>>> import numpy as np
>>> np.set_printoptions(suppress=True, linewidth=160)
>>> data = np.load("x.npy")
>>> print(data)
[[ 0  3  2]
 [ 0  0 -1]
 [ 0  0  0]]
>>> other = np.array([[2, -2], [1, 0]])
>>> W2 = np.kron(other, data)
>>> print(np.round(np.linalg.norm(W2, 2), 2), np.round(np.linalg.norm(other, 2) * np.linalg.norm(data, 2), 2))
10.66 10.66
>>> print(W2)
[[ 0  6  4  0 -6 -4]
 [ 0  0 -2  0  0  2]
 [ 0  0  0  0  0  0]
 [ 0  3  2  0  0  0]
 [ 0  0 -1  0  0  0]
 [ 0  0  0  0  0  0]]
>>> rng = np.random.default_rng(86965)
>>> idx = rng.permutation(3)
>>> print(idx)
[0 2 1]
>>> other = data[idx][:, idx]
>>> print(other)
[[ 0  2  3]
 [ 0  0  0]
 [ 0 -1  0]]
>>> print(np.round(np.sort(np.abs(np.linalg.eigvals(other))), 2))
[0. 0. 0.]
>>> print(np.allclose(other, data))
False
>>> print(np.diag(other))
[0 0 0]
>>> print(round(np.linalg.det(other), 2), round(np.linalg.det(data[idx]), 2))
0.0 0.0
>>> print(np.argsort(-np.linalg.norm(data, axis=0).round(6), kind="stable")[:3])
[1 2 0]
>>> print(round(float(np.linalg.norm(data, 2) / np.linalg.norm(data)), 2))
0.98
>>> vec = np.array([6, 0, 1])
>>> a = np.maximum(data @ vec, 0)
>>> print(data * (a > 1e-9)[:, None])
[[0 3 2]
 [0 0 0]
 [0 0 0]]
>>> print(np.flatnonzero(a > 1e-9))
[0]
>>> A = np.load("data.npy")
>>> print(A)
[[ -0.16  -6.32  10.16]
 [ -2.22  -8.49   9.25]
 [  2.22  -9.19   9.12]
 [  1.47  -9.3    9.19]
 [ -0.79  -9.64   8.72]
 [  1.63  -8.38  10.68]
 [ -1.25  -8.12   8.11]
 [  0.79  -7.35   7.17]
 [  1.21  -9.28   8.93]
 [  1.32 -11.77   9.12]
 [  1.65 -11.03   8.61]
 [ -2.07  -9.34   9.69]]
>>> dist = np.linalg.norm(A[:, None] - A[None], axis=-1)
>>> print(dist.shape)
(12, 12)
>>> print((dist + 1e9 * np.eye(12)).round(6).argmin(axis=1))
[ 5 11  3  8 11  3  1  6  3 10  9  1]
>>> print(np.flatnonzero(dist[7] < dist.mean() / 2))
[7]
>>> print(dist[:5, :5].round(2))
[[0.   3.13 3.87 3.53 3.67]
 [3.13 0.   4.5  3.78 1.91]
 [3.87 4.5  0.   0.76 3.07]
 [3.53 3.78 0.76 0.   2.33]
 [3.67 1.91 3.07 2.33 0.  ]]
>>> print(dist[7].round(6).argsort(kind="stable")[:4])
[7 6 8 3]
>>> print(np.linalg.matrix_rank(dist ** 2))
5
>>> idx = A[:, 2] > np.median(A[:, 2])
>>> f = A[idx].mean(axis=0) - A[~idx].mean(axis=0)
>>> print(f.round(2))
[-1.01  1.12  1.25]
>>> print(np.argsort(-np.abs(f).round(6), kind="stable"))
[2 1 0]
>>> print(round((((A - A.mean(axis=0)) @ f > 0) == idx).mean(), 2))
0.83
>>> W2 = A[[4, 9]].astype(float)
>>> for _ in range(6):
...     idx = np.linalg.norm(A[:, None] - W2, axis=-1).argmin(axis=1)
...     W2 = np.array([A[idx == j].mean(axis=0) for j in range(2)])
... 
>>> print(idx)
[0 0 1 1 0 1 0 0 1 1 1 0]
>>> print(np.abs(W2[1] - W2[0]).argmax())
0
>>> print(np.bincount(idx))
[6 6]
>>> print(np.round(W2[1] - W2[0], 2))
[ 2.53 -1.62  0.43]
>>> P = A @ np.linalg.solve(A.T @ A, A.T)
>>> print(np.round(np.linalg.eigvalsh(P), 2) + 0)
[0. 0. 0. 0. 0. 0. 0. 0. 0. 1. 1. 1.]
>>> print(np.round(P @ A[:, 1], 2))
[ -6.32  -8.49  -9.19  -9.3   -9.64  -8.38  -8.12  -7.35  -9.28 -11.77 -11.03  -9.34]
>>> print(np.round(np.trace(P), 2))
3.0
>>> print(np.allclose(P @ P, P))
True
>>> other = np.c_[A[:, :1] @ np.array([[1]]), np.array([2, -2, 1, 3, -3, 3, -3, 1, 2, 1, -2, -2])]
>>> print(other)
[[-0.16  2.  ]
 [-2.22 -2.  ]
 [ 2.22  1.  ]
 [ 1.47  3.  ]
 [-0.79 -3.  ]
 [ 1.63  3.  ]
 [-1.25 -3.  ]
 [ 0.79  1.  ]
 [ 1.21  2.  ]
 [ 1.32  1.  ]
 [ 1.65 -2.  ]
 [-2.07 -2.  ]]
>>> print(np.round(np.linalg.norm(other - A @ np.linalg.lstsq(A, other)[0], axis=0), 2) + 0)
[0.   3.94]
>>> print(np.round(np.linalg.norm(np.linalg.qr(A)[0].T @ other, axis=0) ** 2 / ((other ** 2).sum(axis=0) + 1e-12), 2))
[1.   0.74]
>>> print(np.linalg.matrix_rank(np.c_[A, other]))
4
